In [1]: import numpy as np

In [2]: from numpy import linalg as LA

In [3]: np.set_printoptions(suppress=True, linewidth=120)

In [4]: tidy = lambda a: np.round(a, 2) + 0

In [5]: M = np.array([[5, 5, 5], [5, 10, 10], [5, 10, 15]])

In [6]: print(M)
[[ 5  5  5]
 [ 5 10 10]
 [ 5 10 15]]

In [7]: # symmetric, so the eigenvalues are real

In [8]: print(tidy(LA.norm(M, 2)))
25.24

In [9]: print(M[1] @ M[0])
125

In [10]: print(tidy(LA.norm(M[1], 1)), tidy(LA.norm(M[1], np.inf)))
25.0 10.0

In [11]: print(tidy(LA.norm(M, 1)), tidy(LA.norm(M, np.inf)))
30.0 30.0

In [12]: print(tidy(LA.norm(M) ** 2 / LA.norm(M, 2) ** 2))
1.02

In [13]: print(tidy(LA.norm(M, axis=0)))
[ 8.66 15.   18.71]

In [14]: print(tidy(LA.norm(M[1] - M[0])))
7.07

In [15]: print(LA.norm(M, axis=1).argmax())
2

In [16]: J = np.load("data.npy")

In [17]: print(tidy(J))
[[ 0.97  0.    0.    0.26]
 [ 0.    1.    0.    0.  ]
 [ 0.    0.    1.    0.  ]
 [-0.26  0.    0.    0.97]]

In [18]: # 3 blocks once reordered

In [19]: x0 = np.array([0, 0, 0, 2])

In [20]: print(tidy(LA.det(J)))
1.0

In [21]: print(tidy(np.abs(LA.eigvals(J))))
[1. 1. 1. 1.]

In [22]: print(4 - LA.matrix_rank(J - np.eye(4), tol=1e-8))
2

In [23]: u = np.array([4, -3])

In [24]: print(np.convolve(J[1], u))
[ 0.  4. -3.  0.  0.]

In [25]: print(tidy(np.correlate(J[1], J[3], "full")))
[ 0.    0.97  0.    0.   -0.26  0.    0.  ]

In [26]: print(tidy(np.cross(J[1, :3], J[3, :3])))
[0.   0.   0.26]

In [27]: mat = np.load("a.npy")

In [28]: print(mat)
[[ 1  1  1  1 -1 -1 -1 -1]
 [ 1 -1 -1  1  1 -1 -1  1]
 [ 1 -1  1 -1  1 -1  1 -1]]

In [29]: x0 = np.array([5, 3, -3, -4, -5, -3, -2, -1])

In [30]: h = np.maximum(mat @ x0, 0)

In [31]: print(tidy(np.tanh(mat @ x0)))
[1. 0. 0.]

In [32]: print(np.maximum(mat @ (3 * x0), 0))
[36  0  0]

In [33]: print(mat.T @ h)
[ 12  12  12  12 -12 -12 -12 -12]

In [34]: u, v = mat[2], mat[0]

In [35]: print(u @ v)
0

In [36]: pr = (u @ v) / (u @ u) * u

In [37]: print(np.outer(u, v))
[[ 1  1  1  1 -1 -1 -1 -1]
 [-1 -1 -1 -1  1  1  1  1]
 [ 1  1  1  1 -1 -1 -1 -1]
 [-1 -1 -1 -1  1  1  1  1]
 [ 1  1  1  1 -1 -1 -1 -1]
 [-1 -1 -1 -1  1  1  1  1]
 [ 1  1  1  1 -1 -1 -1 -1]
 [-1 -1 -1 -1  1  1  1  1]]

In [38]: print(LA.matrix_rank(np.outer(u, v)))
1

In [39]: rng = np.random.default_rng(724508)

In [40]: B = mat + rng.integers(-2, 3, (3, 1)) @ rng.integers(-2, 3, (1, 8))

In [41]: print(B)
[[-1  1 -1  3  0  1 -1 -1]
 [-1 -1 -3  3  2  1 -1  1]
 [ 1 -1  1 -1  1 -1  1 -1]]

In [42]: print(B - mat)
[[-2  0 -2  2  1  2  0  0]
 [-2  0 -2  2  1  2  0  0]
 [ 0  0  0  0  0  0  0  0]]

In [43]: print(LA.matrix_rank(B - mat, tol=1e-8))
1

In [44]: x0 = np.array([-3, 2, -1, -2, 1, 3, 2, 1])

In [45]: h = np.maximum(B @ x0, 0)

In [46]: print(np.maximum(B @ (3 * x0), 0))
[0 6 0]

In [47]: print(B.T @ h)
[-2 -2 -6  6  4  2 -2  2]

In [48]: print(tidy(np.tanh(B @ x0)))
[ 0.    0.96 -1.  ]

In [49]: print(B * (h > 1e-9)[:, None])
[[ 0  0  0  0  0  0  0  0]
 [-1 -1 -3  3  2  1 -1  1]
 [ 0  0  0  0  0  0  0  0]]

In [50]: print(np.flatnonzero(h > 1e-9))
[1]

In [51]: B = np.array([[0, 1, -1], [1, 0, -2]])

In [52]: feats = B.T @ B

In [53]: print(feats)
[[ 1  0 -2]
 [ 0  1 -1]
 [-2 -1  5]]

In [54]: t3 = np.stack([feats, 2 * feats, feats[::-1]])

In [55]: print(t3.shape)
(3, 3, 3)

In [56]: print(np.einsum("bij,cij->bc", t3, t3))
[[ 37  74 -22]
 [ 74 148 -44]
 [-22 -44  37]]

In [57]: print(t3.sum(axis=0))
[[ 1 -1 -1]
 [ 0  4 -4]
 [-5 -3 13]]

In [58]: print(tidy(LA.norm(t3, axis=(1, 2))))
[ 6.08 12.17  6.08]

In [59]: print(tidy(LA.det(t3)))
[0. 0. 0.]

In [60]: print(tidy(LA.det(feats)))
0.0

In [61]: print(np.allclose(feats @ feats.T, feats.T @ feats))
True

In [62]: print(np.trace(feats))
7

In [63]: print(tidy(np.abs(LA.eigvals(feats)).max()))
6.0

In [64]: Uu, s, vt = LA.svd(mat, full_matrices=False)

In [65]: print(tidy(Uu.T @ mat @ vt.T))
[[2.83 0.   0.  ]
 [0.   2.83 0.  ]
 [0.   0.   2.83]]

In [66]: print(s / s[0])
[1. 1. 1.]

In [67]: print(tidy(Uu.T @ Uu))
[[1. 0. 0.]
 [0. 1. 0.]
 [0. 0. 1.]]

In [68]: print(tidy(np.sqrt((s ** 2).sum())), tidy(LA.norm(mat)))
4.9 4.9

In [69]: print(Uu.shape, s.shape, vt.shape)
(3, 3) (3,) (3, 8)

In [70]: print(np.allclose(Uu * s @ vt, mat))
True

In [71]: print(tidy(vt @ vt.T))
[[1. 0. 0.]
 [0. 1. 0.]
 [0. 0. 1.]]

In [72]: print([round(float(x), 2) for x in LA.svd(feats, compute_uv=False)[:3]])
[6.0, 1.0, 0.0]

In [73]: print(tidy(LA.norm(feats, 2) / LA.norm(feats)))
0.99

In [74]: print(np.argsort(-LA.norm(feats, axis=0).round(6), kind="stable")[:3])
[2 0 1]

In [75]: K = np.array([[0, 0, 4], [0, 0, 0], [0, 0, 12], [0, 0, 8]])

In [76]: # rows and columns are dependent

In [77]: print(K[:, 1] @ K[:, 0])
0

In [78]: print(K.T @ K)
[[  0   0   0]
 [  0   0   0]
 [  0   0 224]]

In [79]: print(K @ K.T)
[[ 16   0  48  32]
 [  0   0   0   0]
 [ 48   0 144  96]
 [ 32   0  96  64]]

In [80]: x0 = np.array([7, 1, -5])

In [81]: h = np.maximum(K @ x0, 0)

In [82]: print(np.flatnonzero(h > 1e-9))
[]

In [83]: print(K * (h > 1e-9)[:, None])
[[0 0 0]
 [0 0 0]
 [0 0 0]
 [0 0 0]]
